$ ipython --no-banner

In [1]: import numpy as np

In [2]: np.set_printoptions(precision=3, suppress=True, linewidth=100)

In [3]: m1 = np.loadtxt("dump.csv", delimiter=",")

In [4]: m1
Out[4]: 
array([[  1.,  -9.,   3.],
       [ -3.,  -1.,  -6.],
       [  4.,  -5., -15.],
       [  5.,  -3.,  -8.],
       [  9., -10.,  -3.],
       [  0., -12.,  -9.],
       [  1., -12.,  -8.],
       [  3., -12.,  -5.],
       [  9., -19.,   2.],
       [ 18., -11.,  -1.],
       [ 10., -13.,   4.],
       [  7.,  -8.,  -1.],
       [ 14.,  -2.,   6.],
       [ 13.,   0.,   2.],
       [ 17.,  -5.,   4.],
       [ 12.,   2.,  -2.],
       [  3.,   8.,   5.],
       [ -1.,   1.,   1.],
       [ -8.,   2.,  -4.],
       [-10.,   1.,  -4.],
       [-13.,   1.,  -7.],
       [-15.,  10.,  -4.]])

In [5]: C = m1[[19, 17]].astype(float)

In [6]: for _ in range(6):
   ...:     z = np.linalg.norm(m1[:, None] - C, axis=-1).argmin(axis=1)
   ...:     C = np.array([m1[z == j].mean(axis=0) for j in range(2)])
   ...: 

In [7]: z
Out[7]: array([1, 0, 1, 1, 1, 1, 1, 1, 1, 1, 1, 1, 1, 1, 1, 1, 0, 0, 0, 0, 0, 0])

In [8]: np.abs(C[1] - C[0]).argmax()
Out[8]: np.int64(0)

In [9]: z = m1[:, 2] > np.median(m1[:, 2])

In [10]: u = m1[z].mean(axis=0) - m1[~z].mean(axis=0)

In [11]: round((((m1 - m1.mean(axis=0)) @ u > 0) == z).mean(), 3)
Out[11]: np.float64(0.909)

In [12]: ((m1 - m1.mean(axis=0)) @ u > 0).astype(int)
Out[12]: array([1, 0, 0, 0, 1, 0, 0, 0, 1, 1, 1, 1, 1, 1, 1, 1, 1, 0, 0, 0, 0, 0])

In [13]: u
Out[13]: array([11.818, -1.364,  8.727])

In [14]: x = np.array([-2, 0, 1])

In [15]: rhs = m1 @ x

In [16]: b, lr = np.zeros(3), 1 / np.linalg.norm(m1, 2) ** 2

In [17]: for i in range(50):
    ...:     b -= lr * m1.T @ (m1 @ b - rhs)
    ...:     if i % 10 == 0: print(i, round(np.linalg.norm(m1 @ b - rhs), 3))
    ...: 
0 27.302
10 6.495
20 1.562
30 0.376
40 0.09

In [18]: np.round(np.linalg.cond(m1), 3)
Out[18]: np.float64(2.744)

In [19]: B = np.array([[9, 2, -2], [3, 9, -7], [2, 5, 5]])

In [20]: np.einsum("ik,kj->ij", m1, B)
Out[20]: 
array([[ -12.,  -64.,   76.],
       [ -42.,  -45.,  -17.],
       [  -9., -112.,  -48.],
       [  20.,  -57.,  -29.],
       [  45.,  -87.,   37.],
       [ -54., -153.,   39.],
       [ -43., -146.,   42.],
       [ -19., -127.,   53.],
       [  28., -143.,  125.],
       [ 127.,  -68.,   36.],
       [  59.,  -77.,   91.],
       [  37.,  -63.,   37.],
       [ 132.,   40.,   16.],
       [ 121.,   36.,  -16.],
       [ 146.,    9.,   21.],
       [ 110.,   32.,  -48.],
       [  61.,  103.,  -37.],
       [  -4.,   12.,    0.],
       [ -74.,  -18.,  -18.],
       [ -95.,  -31.,   -7.],
       [-128.,  -52.,  -16.],
       [-113.,   40.,  -60.]])

In [21]: np.einsum("ij->j", m1)
Out[21]: array([ 76., -97., -50.])

In [22]: d = np.linalg.norm(m1[:, None] - m1[None], axis=-1)

In [23]: d.shape
Out[23]: (22, 22)

In [24]: d.mean(axis=1).argmax()
Out[24]: np.int64(21)

In [25]: M = np.array([[9, 0, 3], [0, 4, 6], [0, 0, 4]])

In [26]: # triangular

In [27]: print((M + M.T) / 2)
[[9.  0.  1.5]
 [0.  4.  3. ]
 [1.5 3.  4. ]]

In [28]: np.round(np.abs(np.linalg.eigvals(M)).max(), 3)
Out[28]: np.float64(9.0)

In [29]: np.trace(M)
Out[29]: np.int64(17)

In [30]: np.allclose(M @ M.T, M.T @ M)
Out[30]: False

In [31]: np.sort(np.abs(np.linalg.eigvals(M)))
Out[31]: array([4., 4., 9.])

In [32]: np.allclose(M, M.T)
Out[32]: False

In [33]: M @ M
Out[33]: 
array([[81,  0, 39],
       [ 0, 16, 48],
       [ 0,  0, 16]])

In [34]: B = M[0, 0] * M[1:] - np.outer(M[1:, 0], M[0])

In [35]: B
Out[35]: 
array([[ 0, 36, 54],
       [ 0,  0, 36]])

In [36]: M[:, 0] / M[0, 0]
Out[36]: array([1., 0., 0.])

In [37]: np.flatnonzero(~B.round(6).any(axis=1))
Out[37]: array([], dtype=int64)
